$ python -q
>>> import numpy as np
>>> np.set_printoptions(suppress=True, linewidth=160)
>>> t = np.deg2rad(45)
>>> A = np.eye(7)
>>> A[np.ix_([2, 6], [2, 6])] = [[np.cos(t), -np.sin(t)], [np.sin(t), np.cos(t)]]
>>> A.round(1)
array([[ 1. ,  0. ,  0. ,  0. ,  0. ,  0. ,  0. ],
       [ 0. ,  1. ,  0. ,  0. ,  0. ,  0. ,  0. ],
       [ 0. ,  0. ,  0.7,  0. ,  0. ,  0. , -0.7],
       [ 0. ,  0. ,  0. ,  1. ,  0. ,  0. ,  0. ],
       [ 0. ,  0. ,  0. ,  0. ,  1. ,  0. ,  0. ],
       [ 0. ,  0. ,  0. ,  0. ,  0. ,  1. ,  0. ],
       [ 0. ,  0. ,  0.7,  0. ,  0. ,  0. ,  0.7]])
>>> # orthonormal columns
>>> np.linalg.norm(A, axis=1).argmax()
np.int64(0)
>>> np.round(np.linalg.norm(A, axis=0), 1)
array([1., 1., 1., 1., 1., 1., 1.])
>>> round(float(np.linalg.norm(A, 1)), 1), round(float(np.linalg.norm(A, np.inf)), 1)
(1.4, 1.4)
>>> np.round(np.linalg.norm(A, axis=1), 1)
array([1., 1., 1., 1., 1., 1., 1.])
>>> A[6] @ A[0]
np.float64(0.0)
>>> round(float(np.linalg.norm(A, "nuc")), 1)
7.0
>>> round(float(np.linalg.norm(A[6] - A[0])), 1)
1.4
>>> A2 = np.array([[0, 5, 5, 9, 8, 7, 2],
...     [3, 7, 3, 1, 5, 2, 1],
...     [4, 5, 5, 7, 7, 2, 4],
...     [1, 5, 4, 7, 0, 3, 5],
...     [2, 6, 5, 4, 3, 2, 1],
...     [9, 9, 3, 0, 1, 5, 9],
...     [7, 6, 6, 6, 2, 4, 0]])
>>> X = A2 + A2.T
>>> X
array([[ 0,  8,  9, 10, 10, 16,  9],
       [ 8, 14,  8,  6, 11, 11,  7],
       [ 9,  8, 10, 11, 12,  5, 10],
       [10,  6, 11, 14,  4,  3, 11],
       [10, 11, 12,  4,  6,  3,  3],
       [16, 11,  5,  3,  3, 10, 13],
       [ 9,  7, 10, 11,  3, 13,  0]])
>>> def softmax(z):
...     e = np.exp(z - z.max(axis=-1, keepdims=True))
...     return e / e.sum(axis=-1, keepdims=True)
... 
>>> np.round(softmax(10 * X[2]), 1) + 0
array([0., 0., 0., 0., 1., 0., 0.])
>>> np.round(softmax(X).sum(axis=1), 1)
array([1., 1., 1., 1., 1., 1., 1.])
>>> np.round(softmax(X[2]), 1) + 0
array([0. , 0. , 0.1, 0.2, 0.6, 0. , 0.1])
>>> np.round(softmax(X[2] + 4), 1) + 0
array([0. , 0. , 0.1, 0.2, 0.6, 0. , 0.1])
>>> att = X @ X.T / np.sqrt(7)
>>> np.round(softmax(att + np.triu(np.full(att.shape, -np.inf), 1)), 1) + 0
array([[1., 0., 0., 0., 0., 0., 0.],
       [0., 1., 0., 0., 0., 0., 0.],
       [0., 0., 1., 0., 0., 0., 0.],
       [0., 0., 0., 1., 0., 0., 0.],
       [0., 1., 0., 0., 0., 0., 0.],
       [0., 0., 0., 0., 0., 1., 0.],
       [0., 0., 0., 0., 0., 0., 1.]])
>>> softmax(att).round(6).argmax(axis=1)
array([0, 1, 2, 3, 1, 5, 6])
>>> rng = np.random.default_rng(29)
>>> labels = rng.permutation(7)
>>> A2 = X[:, labels] * rng.choice([-1, 1], 7)
>>> A2
array([[ 16,   0,  10,  -9,   9, -10,  -8],
       [ 11,  -8,   6,  -7,   8, -11, -14],
       [  5,  -9,  11, -10,  10, -12,  -8],
       [  3, -10,  14, -11,  11,  -4,  -6],
       [  3, -10,   4,  -3,  12,  -6, -11],
       [ 10, -16,   3, -13,   5,  -3, -11],
       [ 13,  -9,  11,   0,  10,  -3,  -7]])
>>> left, _, Vt = np.linalg.svd(X.T @ A2)
>>> np.round(np.linalg.lstsq(X, A2)[0], 1) + 0
array([[ 0., -1.,  0.,  0.,  0.,  0.,  0.],
       [ 0.,  0.,  0.,  0.,  0.,  0., -1.],
       [ 0.,  0.,  0.,  0.,  1.,  0.,  0.],
       [ 0.,  0.,  1.,  0.,  0.,  0.,  0.],
       [ 0.,  0.,  0.,  0.,  0., -1.,  0.],
       [ 1.,  0.,  0.,  0.,  0.,  0.,  0.],
       [ 0.,  0.,  0., -1.,  0.,  0.,  0.]])
>>> np.linalg.matrix_power(X, 2)
array([[682, 593, 554, 474, 371, 470, 494],
       [593, 651, 587, 490, 474, 574, 492],
       [554, 587, 635, 575, 459, 531, 459],
       [474, 490, 575, 599, 420, 508, 447],
       [371, 474, 459, 420, 435, 440, 388],
       [470, 574, 531, 508, 440, 689, 443],
       [494, 492, 459, 447, 388, 443, 529]])
>>> np.trace(X)
np.int64(54)
>>> F = np.loadtxt("m.csv", delimiter=",")
>>> F
array([[2., 2., 1., 3., 2., 0., 2.],
       [0., 0., 0., 2., 2., 1., 2.],
       [0., 0., 0., 3., 1., 0., 0.],
       [0., 0., 0., 2., 1., 2., 1.],
       [0., 0., 0., 0., 1., 1., 0.],
       [0., 0., 0., 0., 0., 0., 2.],
       [0., 0., 0., 0., 0., 0., 0.]])
>>> rk = np.linalg.matrix_rank(F)
>>> rk
np.int64(5)
>>> null = np.linalg.svd(F)[2][rk:].T
>>> np.linalg.matrix_rank(F.T @ F), np.linalg.matrix_rank(F @ F.T)
(np.int64(5), np.int64(5))
>>> np.round(null @ null.T, 1) + 0
array([[ 0.6, -0.4, -0.2,  0. ,  0. ,  0. ,  0. ],
       [-0.4,  0.6, -0.2,  0. ,  0. ,  0. ,  0. ],
       [-0.2, -0.2,  0.9,  0. ,  0. ,  0. ,  0. ],
       [ 0. ,  0. ,  0. ,  0. ,  0. ,  0. ,  0. ],
       [ 0. ,  0. ,  0. ,  0. ,  0. ,  0. ,  0. ],
       [ 0. ,  0. ,  0. ,  0. ,  0. ,  0. ,  0. ],
       [ 0. ,  0. ,  0. ,  0. ,  0. ,  0. ,  0. ]])
>>> left, s, Vt = np.linalg.svd(F)
>>> np.argmax(s[:-1] / (s[1:] + 1e-6)) + 1
np.int64(5)
>>> s.round(1) + 0
array([7. , 2.7, 2.4, 1.5, 0.9, 0. , 0. ])
>>> A2 = left[:, :5] @ np.diag(s[:5]) @ Vt[:5]
>>> round(float(np.linalg.norm(F - A2) / np.linalg.norm(F)), 1)
0.0
>>> np.linalg.matrix_rank(A2)
np.int64(5)
>>> round(np.linalg.norm(F - A2, 2), 1), round(s[5], 1)
(np.float64(0.0), np.float64(0.0))
>>> np.linalg.matrix_rank(F, rtol=0.05)
np.int64(5)
>>> u = np.array([-1, 0, 1, 2, -1, -1])
>>> data = 5 * np.eye(6) + np.outer(u, u)
>>> data
array([[ 6.,  0., -1., -2.,  1.,  1.],
       [ 0.,  5.,  0.,  0.,  0.,  0.],
       [-1.,  0.,  6.,  2., -1., -1.],
       [-2.,  0.,  2.,  9., -2., -2.],
       [ 1.,  0., -1., -2.,  6.,  1.],
       [ 1.,  0., -1., -2.,  1.,  6.]])
>>> Lm = np.linalg.cholesky(data)
>>> np.round(data / np.sqrt(np.outer(np.diag(data), np.diag(data))), 1)
array([[ 1. ,  0. , -0.2, -0.3,  0.2,  0.2],
       [ 0. ,  1. ,  0. ,  0. ,  0. ,  0. ],
       [-0.2,  0. ,  1. ,  0.3, -0.2, -0.2],
       [-0.3,  0. ,  0.3,  1. , -0.3, -0.3],
       [ 0.2,  0. , -0.2, -0.3,  1. ,  0.2],
       [ 0.2,  0. , -0.2, -0.3,  0.2,  1. ]])
>>> round(np.prod(np.diag(Lm)) ** 2, 1), np.round(np.linalg.det(data), 1)
(np.float64(40625.0), np.float64(40625.0))
>>> np.linalg.eigvalsh(data).min() > 0
np.True_
>>> np.round(np.diag(Lm) ** 2, 1)
array([6. , 5. , 5.8, 7.9, 5.5, 5.4])
>>> x0 = np.ones(6)
>>> for _ in range(3):
...     x0 = data @ x0
...     x0 /= np.linalg.norm(x0)
...     print(round(x0 @ data @ x0, 1))
... 
5.0
5.0
5.0
>>> round(np.linalg.eigvalsh(data)[-1], 1)
np.float64(13.0)
>>> mat = np.load("out14.npy")
>>> mat
array([[0, 1, 0, 1, 0],
       [1, 0, 0, 0, 1],
       [0, 0, 0, 0, 1],
       [1, 0, 0, 0, 0],
       [0, 1, 1, 0, 0]])
>>> left, s, Vt = np.linalg.svd(mat)
>>> vecs = Vt[:(s > 1e-8).sum()]
>>> x0 = mat[1] + 5 * mat[2] + rng.integers(2) * np.eye(5)[4]
>>> x0
array([1., 0., 0., 0., 6.])
>>> np.round(np.diag(vecs.T @ vecs), 1)
array([1. , 0.7, 0.7, 0.7, 1. ])
>>> np.round(vecs.T @ vecs, 1) + 0
array([[ 1. ,  0. ,  0. ,  0. ,  0. ],
       [ 0. ,  0.7,  0.3,  0.3,  0. ],
       [ 0. ,  0.3,  0.7, -0.3,  0. ],
       [ 0. ,  0.3, -0.3,  0.7,  0. ],
       [ 0. ,  0. ,  0. ,  0. ,  1. ]])
>>> feats = np.array([[1.0, 0.0, 0.0, 0.0],
...     [0.3, 0.7, 0.0, 0.0],
...     [0.0, 0.0, 0.5, 0.5],
...     [0.0, 0.5, 0.0, 0.5]])
>>> # row-stochastic, so 1 is an eigenvalue
>>> w, vecs = np.linalg.eig(feats)
>>> np.round(np.sort(np.linalg.eigvals(np.linalg.inv(feats))), 1)
array([1. , 1.4, 2. , 2. ])
>>> feats @ vecs[:, 0] - w[0] * vecs[:, 0]
array([0., 0., 0., 0.])
>>> np.round(np.sort(np.linalg.eigvals(feats @ feats)), 1)
array([0.2, 0.2, 0.5, 1. ])
>>> round(float(np.linalg.eigvals(feats).sum().real), 1)
2.7
>>> round(float(np.linalg.det(feats.T)), 1)
0.2
>>> np.kron(np.eye(2, dtype=int), feats)
array([[1. , 0. , 0. , 0. , 0. , 0. , 0. , 0. ],
       [0.3, 0.7, 0. , 0. , 0. , 0. , 0. , 0. ],
       [0. , 0. , 0.5, 0.5, 0. , 0. , 0. , 0. ],
       [0. , 0.5, 0. , 0.5, 0. , 0. , 0. , 0. ],
       [0. , 0. , 0. , 0. , 1. , 0. , 0. , 0. ],
       [0. , 0. , 0. , 0. , 0.3, 0.7, 0. , 0. ],
       [0. , 0. , 0. , 0. , 0. , 0. , 0.5, 0.5],
       [0. , 0. , 0. , 0. , 0. , 0.5, 0. , 0.5]])
>>> round(np.linalg.det(2 * feats), 1), np.round(np.linalg.det(feats), 1)
(np.float64(2.8), np.float64(0.2))
>>> np.round(np.poly(feats), 1)
array([ 1. , -2.7,  2.6, -1.1,  0.2])
>>> x0 = np.array([0, 7, 6, 5])
>>> rhs = feats @ x0
>>> rhs.round(1)
array([0. , 4.9, 5.5, 6. ])
>>> np.round(np.linalg.solve(feats.T, feats[2]), 1)
array([0., 0., 1., 0.])
>>> np.round(np.linalg.solve(feats, 5 * rhs), 1)
array([ 0., 35., 30., 25.])
>>> u = np.array([3, 3, 0, 0])
>>> A2 = feats + np.outer(u, np.eye(4)[0])
>>> np.linalg.matrix_rank(A2 - feats)
np.int64(1)
>>> A2
array([[4. , 0. , 0. , 0. ],
       [3.3, 0.7, 0. , 0. ],
       [0. , 0. , 0.5, 0.5],
       [0. , 0.5, 0. , 0.5]])
>>> Q, vecs = np.linalg.qr(X[:, :1])[0], np.linalg.qr(X[:, 1:])[0]
>>> s = np.linalg.svd(Q.T @ vecs, compute_uv=False)
>>> (s > 0.9).sum()
np.int64(1)
>>> np.round(np.degrees(np.arccos(s.clip(0, 1))), 1)
array([13.7])
>>> t = np.deg2rad(90)
>>> J = np.eye(3)
>>> J[np.ix_([0, 2], [0, 2])] = [[np.cos(t), -np.sin(t)], [np.sin(t), np.cos(t)]]
>>> J.round(1) + 0
array([[ 0.,  0., -1.],
       [ 0.,  1.,  0.],
       [ 1.,  0.,  0.]])
>>> x0 = np.array([0, -1, -2, -1])
>>> rhs = feats @ x0
>>> c, lr = np.zeros(4), 1 / np.linalg.norm(feats, 2) ** 2
>>> for i in range(250):
...     c -= lr * feats.T @ (feats @ c - rhs)
...     if i % 50 == 0: print(i, round(np.linalg.norm(feats @ c - rhs), 1))
... 
0 0.7
50 0.0
100 0.0
150 0.0
200 0.0
>>> round(np.linalg.cond(feats), 1)
np.float64(4.3)
>>> c.round(1) + 0
array([ 0., -1., -2., -1.])
>>> np.round(softmax(feats[2]), 1)
array([0.2, 0.2, 0.3, 0.3])
>>> np.round(softmax(feats[2] + 3), 1)
array([0.2, 0.2, 0.3, 0.3])
>>> np.round(softmax(10 * feats[2]), 1) + 0
array([0. , 0. , 0.5, 0.5])
>>> att = feats @ feats.T / np.sqrt(4)
>>> softmax(att).round(6).argmax(axis=1)
array([0, 1, 2, 3])
>>> np.round(softmax(att), 1)
array([[0.3, 0.2, 0.2, 0.2],
       [0.2, 0.3, 0.2, 0.3],
       [0.2, 0.2, 0.3, 0.3],
       [0.2, 0.3, 0.2, 0.3]])
>>> np.round(softmax(att + np.triu(np.full(att.shape, -np.inf), 1)), 1)
array([[1. , 0. , 0. , 0. ],
       [0.5, 0.5, 0. , 0. ],
       [0.3, 0.3, 0.4, 0. ],
       [0.2, 0.3, 0.2, 0.3]])
